>>> import numpy as np
>>> import numpy.linalg as la
>>> np.set_printoptions(precision=3, suppress=True, linewidth=100, legacy="1.25")
>>> def tidy(a):
...     return np.round(a, 3) + 0
... 
>>> M2 = np.array([[1, 2, 0, 0], [0, 3, 1, 0], [0, 3, 3, 0], [0, 2, 2, 3]])
>>> mat = M2 - M2.T
>>> mat
array([[ 0,  2,  0,  0],
       [-2,  0, -2, -2],
       [ 0,  2,  0, -2],
       [ 0,  2,  2,  0]])
>>> proj = np.triu(np.array([[1, 2, -2, 1], [-2, 0, 0, -3], [-2, 1, 3, -1], [-3, -1, -2, 0]]), 1) + np.eye(4)
>>> M2 = proj @ mat @ la.inv(proj)
>>> la.matrix_rank(M2)
4
>>> print(M2)
[[ -4.   8. -10.  18.]
 [ -2.  -2. -12. -18.]
 [  0.   0.  -2.  -4.]
 [  0.   2.   2.   8.]]
>>> tidy(la.det(M2))
16.0
>>> rng = np.random.default_rng(198)
>>> M2 = mat + rng.integers(-2, 3, (4, 2)) @ rng.integers(-2, 3, (2, 4))
>>> M2
array([[-1,  2,  1, -2],
       [-2,  2,  2, -2],
       [ 3,  3, -1,  4],
       [-2,  0,  0, -4]])
>>> print(M2 - mat)
[[-1  0  1 -2]
 [ 0  2  4  0]
 [ 3  1 -1  6]
 [-2 -2 -2 -4]]
>>> tidy(la.svd(M2 - mat, compute_uv=False))
array([8.597, 5.204, 0.   , 0.   ])
>>> la.matrix_rank(M2 - mat, tol=1e-8)
2
>>> np.abs(M2 - mat).sum(axis=1)
array([ 4,  6, 11, 10])
>>> evals, V = la.eig(M2)
>>> print(tidy(evals))
[-5.026  3.026  0.337 -2.337]
>>> tidy(np.sort(la.eigvals(la.inv(M2))))
array([-0.428, -0.199,  0.33 ,  2.963])
>>> tidy(M2 @ V[:, 0] - evals[0] * V[:, 0])
array([0., 0., 0., 0.])
>>> tidy(np.abs(la.eigvals(mat)).max())
3.864
>>> la.matrix_power(mat, 3)
array([[  0, -24,  -8,   8],
       [ 24,   0,  32,  32],
       [  8, -32,   0,  24],
       [ -8, -32, -24,   0]])
>>> print((mat + mat.T) / 2)
[[0. 0. 0. 0.]
 [0. 0. 0. 0.]
 [0. 0. 0. 0.]
 [0. 0. 0. 0.]]
>>> print(tidy(la.det(mat)))
16.0
>>> tidy(la.eigvals(mat))
array([0.+3.864j, 0.-3.864j, 0.+1.035j, 0.-1.035j])
>>> np.einsum("ij,ji->", mat, mat)
-32
>>> tidy(la.eigvals(mat).sum().real)
0.0
>>> print(tidy(np.poly(mat)))
[ 1.  0. 16.  0. 16.]
>>> np.einsum("ii->", mat)
0
>>> J = np.load("test3.npy")
>>> J
array([[ 2,  3,  4],
       [ 5,  6,  7],
       [ 8,  9, 10]])
>>> # looks like rank 2
>>> z = rng.permutation(3)
>>> z
array([2, 0, 1])
>>> M2 = J[z][:, z]
>>> tidy(np.sort(np.abs(la.eigvals(M2))))
array([ 0.  ,  0.95, 18.95])
>>> Uu, sig, vt = la.svd(J, full_matrices=False)
>>> np.allclose(Uu * sig @ vt, J)
True
>>> (sig > 1e-8).sum()
2
>>> print(tidy(vt @ vt.T))
[[1. 0. 0.]
 [0. 1. 0.]
 [0. 0. 1.]]
>>> tidy(Uu.T @ J @ vt.T)
array([[19.574,  0.   ,  0.   ],
       [ 0.   ,  0.92 ,  0.   ],
       [ 0.   ,  0.   ,  0.   ]])
>>> tidy(np.abs(vt[0]))
array([0.491, 0.573, 0.656])
>>> tidy(sig / sig[0])
array([1.   , 0.047, 0.   ])
>>> rk = la.matrix_rank(J)
>>> rk
2
>>> null = la.svd(J)[2][rk:].T
>>> la.matrix_rank(J.T @ J), la.matrix_rank(J @ J.T)
(2, 2)
>>> tidy(null[:, 0] / null[np.abs(null[:, 0]).round(6).argmax(), 0])
array([-0.5,  1. , -0.5])
>>> tidy(J @ null)
array([[0.],
       [0.],
       [0.]])
>>> print([int(la.matrix_rank(J[:i])) for i in range(1, len(J) + 1)])
[1, 2, 2]
>>> M2 = np.array([[0.4], [0.1], [-0.6], [0.3], [0.4], [-0.2]])
>>> W2 = np.array([[0.7, -0.3, -0.2, 1.2, -0.7, -0.1]])
>>> X = M2 @ W2
>>> tidy(X)
array([[ 0.28, -0.12, -0.08,  0.48, -0.28, -0.04],
       [ 0.07, -0.03, -0.02,  0.12, -0.07, -0.01],
       [-0.42,  0.18,  0.12, -0.72,  0.42,  0.06],
       [ 0.21, -0.09, -0.06,  0.36, -0.21, -0.03],
       [ 0.28, -0.12, -0.08,  0.48, -0.28, -0.04],
       [-0.14,  0.06,  0.04, -0.24,  0.14,  0.02]])
>>> rk = la.matrix_rank(X)
>>> rk
1
>>> null = la.svd(X)[2][rk:].T
>>> [int(la.matrix_rank(np.delete(X, i, axis=0))) for i in range(6)]
[1, 1, 1, 1, 1, 1]
>>> np.allclose(X @ null, 0)
True
>>> null.shape
(6, 5)
>>> tidy(X.ravel(order="F"))
array([ 0.28,  0.07, -0.42,  0.21,  0.28, -0.14, -0.12, -0.03,  0.18, -0.09, -0.12,  0.06, -0.08,
       -0.02,  0.12, -0.06, -0.08,  0.04,  0.48,  0.12, -0.72,  0.36,  0.48, -0.24, -0.28, -0.07,
        0.42, -0.21, -0.28,  0.14, -0.04, -0.01,  0.06, -0.03, -0.04,  0.02])
>>> tidy(X.reshape(2, -1))
array([[ 0.28, -0.12, -0.08,  0.48, -0.28, -0.04,  0.07, -0.03, -0.02,  0.12, -0.07, -0.01, -0.42,
         0.18,  0.12, -0.72,  0.42,  0.06],
       [ 0.21, -0.09, -0.06,  0.36, -0.21, -0.03,  0.28, -0.12, -0.08,  0.48, -0.28, -0.04, -0.14,
         0.06,  0.04, -0.24,  0.14,  0.02]])
>>> tidy(X.reshape(-1, 2))
array([[ 0.28, -0.12],
       [-0.08,  0.48],
       [-0.28, -0.04],
       [ 0.07, -0.03],
       [-0.02,  0.12],
       [-0.07, -0.01],
       [-0.42,  0.18],
       [ 0.12, -0.72],
       [ 0.42,  0.06],
       [ 0.21, -0.09],
       [-0.06,  0.36],
       [-0.21, -0.03],
       [ 0.28, -0.12],
       [-0.08,  0.48],
       [-0.28, -0.04],
       [-0.14,  0.06],
       [ 0.04, -0.24],
       [ 0.14,  0.02]])
>>> T = X.reshape(6, 2, -1)
>>> tidy(T[:, 0])
array([[ 0.28, -0.12, -0.08],
       [ 0.07, -0.03, -0.02],
       [-0.42,  0.18,  0.12],
       [ 0.21, -0.09, -0.06],
       [ 0.28, -0.12, -0.08],
       [-0.14,  0.06,  0.04]])
>>> T.shape
(6, 2, 3)
>>> print(tidy(np.swapaxes(T, 1, 2)[5]))
[[-0.14 -0.24]
 [ 0.06  0.14]
 [ 0.04  0.02]]
>>> tidy(np.einsum("ihd,ihd->ih", T, T))
array([[0.099, 0.31 ],
       [0.006, 0.019],
       [0.223, 0.698],
       [0.056, 0.175],
       [0.099, 0.31 ],
       [0.025, 0.078]])
